% ipython --no-banner

In [1]: import numpy as np

In [2]: import numpy.linalg as la

In [3]: np.set_printoptions(precision=2, suppress=True, linewidth=200, sign=" ")

In [4]: W0 = np.load("case2.npy")

In [5]: print(W0)
[[-0.99  4.98  7.87 -8.05 -6.07 -4.07  5.07  8.99 -9.03  3.92  7.79  4.19]
 [-0.87  4.96  8.01 -8.12 -6.2  -3.87  4.98  9.14 -8.95  4.06  8.    4.05]
 [-1.17  5.19  7.99 -7.96 -6.   -4.08  4.96  8.95 -9.    4.14  7.92  3.99]
 [-1.03  5.07  8.13 -8.   -6.09 -4.05  5.09  9.01 -9.03  4.16  8.15  4.03]
 [-1.01  4.99  7.97 -8.21 -5.95 -3.93  5.18  8.89 -8.85  4.04  7.8   4.01]
 [-1.08  5.17  8.09 -8.05 -5.93 -4.07  5.08  8.97 -9.02  3.92  8.04  3.92]
 [-0.97  5.06  7.94 -7.86 -6.13 -4.09  5.14  9.09 -9.13  4.1   8.21  4.  ]
 [-1.06  5.11  7.97 -8.06 -5.98 -4.06  5.2   9.03 -8.98  3.97  7.93  3.99]
 [-0.91  5.07  8.   -8.04 -5.93 -3.76  4.88  8.9  -8.86  3.98  8.08  3.77]
 [-0.92  4.88  8.   -8.25 -6.04 -3.87  5.06  8.99 -9.09  4.    7.91  4.01]
 [-0.99  5.07  8.07 -7.94 -6.04 -4.11  5.13  9.06 -9.06  4.03  7.98  4.04]
 [-0.97  4.99  7.96 -8.   -6.09 -4.12  5.02  9.15 -8.87  4.16  7.96  3.77]
 [-0.98  5.05  7.91 -7.89 -6.03 -4.02  5.14  9.1  -9.02  3.92  7.96  3.97]
 [-1.07  5.03  7.93 -7.93 -6.03 -4.05  4.78  8.97 -9.01  4.01  8.05  4.18]
 [-1.    5.09  8.13 -8.04 -6.31 -3.93  5.1   8.93 -9.    3.99  8.    3.94]
 [-0.92  5.02  8.13 -8.15 -5.87 -3.81  5.24  9.14 -8.99  4.02  7.86  4.01]
 [-0.73  5.15  7.95 -7.94 -5.99 -4.07  5.02  8.91 -8.99  3.99  7.82  3.93]
 [-0.97  5.03  7.91 -8.06 -6.08 -4.06  5.08  9.09 -8.94  3.93  8.11  3.95]
 [-1.    4.87  7.96 -7.97 -6.06 -4.11  4.89  8.88 -8.96  3.9   8.12  4.13]
 [-1.04  4.82  8.04 -8.09 -5.71 -3.89  5.13  8.89 -9.02  4.13  8.04  4.05]
 [-1.11  5.03  7.95 -7.96 -6.02 -4.06  5.02  9.13 -9.01  4.13  8.11  4.03]
 [-0.01 -0.86 -1.91  0.99 -6.03  0.04 -5.93  9.17  4.82  3.14 -5.99 -7.86]
 [ 0.09 -1.08 -2.03  0.89 -6.03  0.09 -6.02  8.86  4.92  3.12 -5.88 -8.18]
 [-0.11 -1.02 -1.95  1.16 -5.94 -0.07 -6.06  9.01  4.86  2.99 -5.83 -7.89]
 [ 0.06 -1.03 -2.08  1.1  -5.96  0.04 -5.93  8.9   5.03  3.11 -5.9  -8.11]
 [-0.05 -1.03 -1.81  0.84 -6.02 -0.06 -6.03  9.04  5.1   3.05 -5.97 -7.91]
 [ 0.1  -1.   -1.91  1.22 -5.99 -0.08 -5.9   8.82  5.02  2.67 -5.99 -8.21]
 [ 0.09 -0.98 -2.    1.03 -6.08 -0.11 -6.04  9.09  4.98  2.87 -5.93 -8.01]
 [-0.12 -0.93 -2.08  1.1  -5.91  0.06 -6.19  8.85  5.02  3.07 -6.29 -7.97]
 [-0.05 -1.28 -2.14  0.94 -6.18 -0.02 -6.21  9.01  5.07  2.98 -6.06 -7.79]
 [ 0.06 -0.81 -2.02  1.11 -6.17  0.08 -6.    9.06  5.13  3.16 -5.69 -8.01]
 [ 0.17 -0.98 -2.02  0.96 -5.88  0.04 -5.9   9.16  4.94  3.02 -5.83 -8.06]
 [-0.01 -0.95 -1.96  0.93 -6.13 -0.01 -6.07  9.12  5.1   3.01 -6.13 -8.06]
 [-0.03 -1.07 -1.89  0.95 -6.15  0.1  -5.92  8.91  5.06  3.03 -5.96 -8.29]
 [ 0.   -0.92 -1.93  1.03 -6.13 -0.06 -5.99  9.13  4.87  3.02 -5.92 -8.01]
 [-0.04 -0.91 -1.95  0.77 -6.01 -0.1  -6.01  8.79  5.16  2.98 -6.03 -8.03]
 [-0.12 -0.97 -1.83  0.95 -6.01 -0.02 -6.05  9.19  4.81  3.03 -6.03 -7.9 ]
 [ 0.04 -1.09 -1.84  0.9  -6.11 -0.09 -6.08  9.09  5.03  3.02 -6.   -8.04]
 [ 0.15 -0.92 -1.97  1.13 -6.19  0.03 -6.01  9.03  5.03  2.99 -5.95 -8.09]
 [-0.04 -1.01 -1.93  1.03 -5.97  0.02 -6.08  9.32  4.86  2.96 -5.98 -7.99]
 [-0.11 -0.92 -2.12  1.05 -6.02 -0.08 -5.81  8.95  5.12  2.89 -6.24 -8.11]
 [-0.06 -1.09 -2.    1.04 -5.99  0.13 -6.    8.84  5.13  2.79 -5.81 -7.85]]

In [6]: B = np.c_[W0[:, :10] @ np.array([[2, -1, 3, 2, -3, -2, -2, -3, 1, -1],
   ...:     [1, 0, 1, -1, -2, 0, -3, -2, -1, 1],
   ...:     [-2, 3, 3, -1, -2, 0, 2, 2, -2, 1],
   ...:     [-3, 3, -1, 1, 0, -1, 2, 1, 1, 1],
   ...:     [3, 0, -3, 3, -1, 0, -2, 3, 0, 3],
   ...:     [2, -1, 1, 1, 3, -2, 1, -1, -3, -2],
   ...:     [1, -1, -3, 1, -3, -3, -2, 3, -2, 3],
   ...:     [-1, -1, 0, 0, 3, 1, -3, 2, 1, 2],
   ...:     [2, 0, 2, 1, 2, -1, 2, 1, -2, -3],
   ...:     [0, -3, -1, 3, 2, -1, -3, -2, 3, 3]]), np.array([4, 1, 5, 3, 2, 5, 5, 0, 3, 4, 5, 2, 4, 1, 3, 3, 3, 5, 0, 2, 3, 4, 2, 1, 0, 1, 4, 4, 5, 1, 1, 2, 2, 3, 0, 1, 1, 0, 3, 4, 4, 3])]

In [7]: print(B)
[[-36.92 -21.3   10.62 -37.36 -27.33  17.06 -72.18   2.88  11.12  67.76   4.  ]
 [-36.84 -21.89  12.33 -37.09 -26.04  16.69 -72.29   2.01  10.9   67.11   1.  ]
 [-37.4  -20.99  10.51 -37.18 -26.84  17.39 -72.44   2.73  11.39  68.75   5.  ]
 [-37.6  -21.11  11.1  -37.04 -27.35  16.77 -72.51   2.93  11.16  68.92   3.  ]
 [-35.46 -21.97  10.72 -36.52 -27.22  16.25 -72.31   3.25   9.99  67.76   2.  ]
 [-36.88 -20.54  10.77 -37.51 -28.09  17.18 -72.35   3.63  10.34  68.64   5.  ]
 [-37.96 -21.23  10.35 -36.97 -27.44  16.68 -73.02   2.78  11.87  69.19   5.  ]
 [-36.62 -21.29  10.25 -37.13 -27.71  16.74 -72.85   3.7   10.51  68.77   0.  ]
 [-35.68 -21.17  12.07 -36.52 -26.46  16.52 -71.49   2.14  10.06  66.63   3.  ]
 [-36.18 -22.01  11.26 -36.99 -26.96  16.73 -72.36   2.57  10.61  67.6    4.  ]
 [-37.62 -20.79  10.72 -37.13 -27.87  16.84 -72.65   3.41  11.2   69.07   5.  ]
 [-37.25 -21.68  11.15 -36.65 -26.29  16.98 -72.76   2.87  11.81  68.34   2.  ]
 [-37.19 -20.94  10.42 -37.04 -27.33  16.67 -72.49   3.46  10.94  68.44   4.  ]
 [-37.58 -20.66  11.21 -37.37 -26.26  17.8  -71.46   2.29  11.72  67.45   1.  ]
 [-37.67 -20.8   12.23 -38.05 -27.45  16.54 -71.36   2.22  10.1   67.24   3.  ]
 [-35.74 -21.77  10.88 -36.25 -27.34  16.   -73.27   4.     9.78  68.96   3.  ]
 [-36.37 -21.07  11.62 -36.54 -28.56  16.39 -72.78   1.86  11.31  67.88   3.  ]
 [-36.8  -21.38  11.04 -37.31 -27.06  16.98 -72.45   3.05  10.9   67.76   5.  ]
 [-37.45 -20.39  11.3  -37.46 -27.08  17.46 -70.66   2.81  11.29  66.91   0.  ]
 [-35.78 -21.63   9.59 -35.55 -27.06  16.34 -72.31   4.12  10.7   69.08   2.  ]
 [-37.52 -21.4   10.3  -36.88 -26.22  17.25 -72.75   3.26  11.68  68.93   3.  ]
 [-23.5  -15.45  34.81  -6.    72.94  17.95  -2.57 -20.12  26.35 -24.43   4.  ]
 [-22.46 -15.8   35.17  -5.56  72.97  17.63  -1.13 -21.12  26.27 -26.32   2.  ]
 [-24.13 -14.11  34.3   -6.21  72.91  18.54  -0.65 -19.4   26.56 -25.15   1.  ]
 [-22.62 -15.34  34.47  -5.08  72.89  17.25  -1.14 -20.28  26.26 -25.78   0.  ]
 [-23.08 -14.96  35.79  -6.32  73.18  18.36  -0.78 -19.58  25.67 -26.05   1.  ]
 [-23.45 -13.02  35.31  -6.59  70.81  17.57   0.69 -19.17  24.97 -26.71   4.  ]
 [-23.52 -14.55  35.6   -6.61  72.53  18.37  -0.97 -20.11  26.25 -26.33   4.  ]
 [-22.92 -14.75  34.7   -5.76  73.77  18.35  -0.39 -20.62  26.29 -26.36   5.  ]
 [-23.58 -15.27  35.52  -6.5   74.87  18.79   0.47 -20.65  26.74 -27.81   1.  ]
 [-23.13 -15.41  35.89  -5.76  73.65  17.38  -1.49 -21.15  26.06 -26.24   1.  ]
 [-22.22 -15.71  34.75  -5.2   72.59  17.52  -2.58 -19.79  26.17 -25.07   2.  ]
 [-23.24 -15.15  35.99  -6.52  73.74  18.33  -0.99 -20.33  25.91 -26.58   2.  ]
 [-23.16 -14.97  35.62  -6.27  73.13  17.49  -0.07 -20.09  25.19 -26.66   3.  ]
 [-24.04 -14.84  35.28  -6.63  72.79  18.3   -1.57 -20.2   26.42 -25.35   0.  ]
 [-22.11 -15.12  35.65  -6.49  72.23  18.19  -0.6  -20.37  25.27 -26.87   1.  ]
 [-24.09 -14.73  34.98  -6.69  73.31  18.83  -1.55 -19.44  26.28 -24.83   1.  ]
 [-23.65 -14.84  36.13  -6.5   73.19  18.48  -0.67 -20.03  26.23 -26.31   0.  ]
 [-23.56 -14.69  36.19  -6.23  72.77  17.55  -0.79 -20.94  26.01 -26.63   3.  ]
 [-23.87 -14.8   34.98  -6.34  73.87  18.75  -1.69 -19.28  26.44 -25.12   4.  ]
 [-22.79 -14.83  34.1   -6.29  72.49  17.7   -0.86 -19.19  25.34 -26.     4.  ]
 [-22.62 -14.16  35.26  -6.33  73.1   17.74   0.95 -19.47  24.63 -27.56   3.  ]]

In [8]: print(la.norm(la.qr(W0)[0].T @ B, axis=0) ** 2 / ((B ** 2).sum(axis=0) + 1e-12))
[ 1.    1.    1.    1.    1.    1.    1.    1.    1.    1.    0.83]

In [9]: print(la.matrix_rank(B))
11
